In [1]: import numpy as np

In [2]: import numpy.linalg as la

In [3]: np.set_printoptions(suppress=True, linewidth=100)

In [4]: rnd = lambda a: np.round(a, 1) + 0

In [5]: E = np.array([[1, 3, 1, 3, 1, 3],
   ...:     [0, 1, 0, 1, 0, 1],
   ...:     [1, 0, 1, 0, 1, 0],
   ...:     [1, 3, 1, 3, 1, 3],
   ...:     [0, 1, 0, 1, 0, 1],
   ...:     [1, 0, 1, 0, 1, 0]])

In [6]: r = la.matrix_rank(E)

In [7]: r
Out[7]: np.int64(2)

In [8]: N = la.svd(E)[2][r:].T

In [9]: rnd(E @ N)
Out[9]: 
array([[0., 0., 0., 0.],
       [0., 0., 0., 0.],
       [0., 0., 0., 0.],
       [0., 0., 0., 0.],
       [0., 0., 0., 0.],
       [0., 0., 0., 0.]])

In [10]: rnd(N @ N.T)
Out[10]: 
array([[ 0.7,  0. , -0.3,  0. , -0.3,  0. ],
       [ 0. ,  0.7,  0. , -0.3,  0. , -0.3],
       [-0.3,  0. ,  0.7,  0. , -0.3,  0. ],
       [ 0. , -0.3,  0. ,  0.7,  0. , -0.3],
       [-0.3,  0. , -0.3,  0. ,  0.7,  0. ],
       [ 0. , -0.3,  0. , -0.3,  0. ,  0.7]])

In [11]: [int(la.matrix_rank(E[:, :j + 1])) for j in range(6)]
Out[11]: [1, 2, 2, 2, 2, 2]

In [12]: [int(la.matrix_rank(np.delete(E, i, axis=0))) for i in range(6)]
Out[12]: [2, 2, 2, 2, 2, 2]

In [13]: Uu, sig, VT = la.svd(E)

In [14]: V = VT[:(sig > 1e-8).sum()]

In [15]: rng = np.random.default_rng(99160)

In [16]: x0 = E[2] + 5 * E[5] + rng.integers(2) * np.eye(6)[3]

In [17]: x0
Out[17]: array([6., 0., 6., 1., 6., 0.])

In [18]: rnd(la.norm(x0 - V.T @ V @ x0))
Out[18]: np.float64(0.8)

In [19]: np.allclose(E[:-1].T @ la.lstsq(E[:-1].T, E[-1])[0], E[-1])
Out[19]: True

In [20]: K = np.load("data.npy")

In [21]: K
Out[21]: 
array([[ 0. , -0.3,  0.2],
       [-0.6,  0.5, -0.9],
       [ 0.1, -1.8, -1.4],
       [ 0.3,  0.4, -0.6]])

In [22]: out = np.c_[K[:, :1] @ np.array([[-1]]), np.array([4, 2, 2, 5])]

In [23]: out
Out[23]: 
array([[ 0. ,  4. ],
       [ 0.6,  2. ],
       [-0.1,  2. ],
       [-0.3,  5. ]])

In [24]: rnd(la.lstsq(K, out[:, 0])[0])
Out[24]: array([-1.,  0.,  0.])

In [25]: rnd(la.norm(out - K @ la.lstsq(K, out)[0], axis=0))
Out[25]: array([0. , 5.3])

In [26]: feats = np.load("w.npy")

In [27]: feats
Out[27]: 
array([[-3, -1,  2,  1],
       [-3, -1,  2,  1],
       [ 0,  2,  5,  4],
       [ 0,  2,  5,  4]])

In [28]: Uu, sig, VT = la.svd(feats)

In [29]: rnd(sig)
Out[29]: array([9.9, 4.6, 0. , 0. ])

In [30]: out = Uu[:, :2] @ np.diag(sig[:2]) @ VT[:2]

In [31]: rnd(out)
Out[31]: 
array([[-3., -1.,  2.,  1.],
       [-3., -1.,  2.,  1.],
       [ 0.,  2.,  5.,  4.],
       [ 0.,  2.,  5.,  4.]])

In [32]: rnd(np.abs(feats - out).max())
Out[32]: np.float64(0.0)

In [33]: la.matrix_rank(feats, rtol=0.05)
Out[33]: np.int64(2)

In [34]: rnd(la.norm(feats - out, 2)), rnd(sig[2])
Out[34]: (np.float64(0.0), np.float64(0.0))

In [35]: rnd(la.norm(feats - out) / la.norm(feats))
Out[35]: np.float64(0.0)
